% ipython --no-banner

In [1]: import numpy as np

In [2]: np.set_printoptions(precision=2, suppress=True, linewidth=160)

In [3]: m1 = np.loadtxt("x.csv", delimiter=",")

In [4]: m1
Out[4]: 
array([[-1., -2.,  2.,  1., -2., -1.,  0., -2.,  1.,  1.,  0.,  2.],
       [ 2., -1., -2.,  2.,  1., -2., -1.,  0., -2.,  1.,  1.,  0.],
       [ 0.,  2., -1., -2.,  2.,  1., -2., -1.,  0., -2.,  1.,  1.],
       [ 1.,  0.,  2., -1., -2.,  2.,  1., -2., -1.,  0., -2.,  1.],
       [ 1.,  1.,  0.,  2., -1., -2.,  2.,  1., -2., -1.,  0., -2.],
       [-2.,  1.,  1.,  0.,  2., -1., -2.,  2.,  1., -2., -1.,  0.],
       [ 0., -2.,  1.,  1.,  0.,  2., -1., -2.,  2.,  1., -2., -1.],
       [-1.,  0., -2.,  1.,  1.,  0.,  2., -1., -2.,  2.,  1., -2.],
       [-2., -1.,  0., -2.,  1.,  1.,  0.,  2., -1., -2.,  2.,  1.],
       [ 1., -2., -1.,  0., -2.,  1.,  1.,  0.,  2., -1., -2.,  2.],
       [ 2.,  1., -2., -1.,  0., -2.,  1.,  1.,  0.,  2., -1., -2.],
       [-2.,  2.,  1., -2., -1.,  0., -2.,  1.,  1.,  0.,  2., -1.]])

In [5]: vec = np.array([0, 1, 0, 2, 2, 1, 1, 1, 1, 1, 1, 1])

In [6]: target = m1 @ vec

In [7]: coef, lr = np.zeros(12), 1 / np.linalg.norm(m1, 2) ** 2

In [8]: for i in range(40):
   ...:     coef -= lr * m1.T @ (m1 @ coef - target)
   ...:     if i % 10 == 0: print(i, round(np.linalg.norm(m1 @ coef - target), 2))
   ...: 
0 6.43
10 3.23
20 2.74
30 2.38

In [9]: coef
Out[9]: array([-0.47,  0.27, -0.48,  1.29,  1.5 ,  0.32,  0.47,  0.33,  0.47,  0.31,  0.5 ,  0.28])

In [10]: np.round(np.linalg.cond(m1), 2)
Out[10]: np.float64(8.89)

In [11]: rng = np.random.default_rng(48)

In [12]: labels = rng.permutation(12)

In [13]: labels
Out[13]: array([ 8,  2,  3,  4,  5, 11,  1,  6,  7, 10,  0,  9])

In [14]: B = m1[labels][:, labels]

In [15]: np.allclose(B, m1)
Out[15]: False

In [16]: np.diag(B)
Out[16]: array([-1., -1., -1., -1., -1., -1., -1., -1., -1., -1., -1., -1.])

In [17]: np.sort(np.abs(np.linalg.eigvals(B)))
Out[17]: array([1.  , 1.  , 2.19, 2.19, 3.9 , 3.9 , 5.  , 5.  , 5.  , 5.  , 8.89, 8.89])

In [18]: np.trace(B)
Out[18]: np.float64(-12.0)
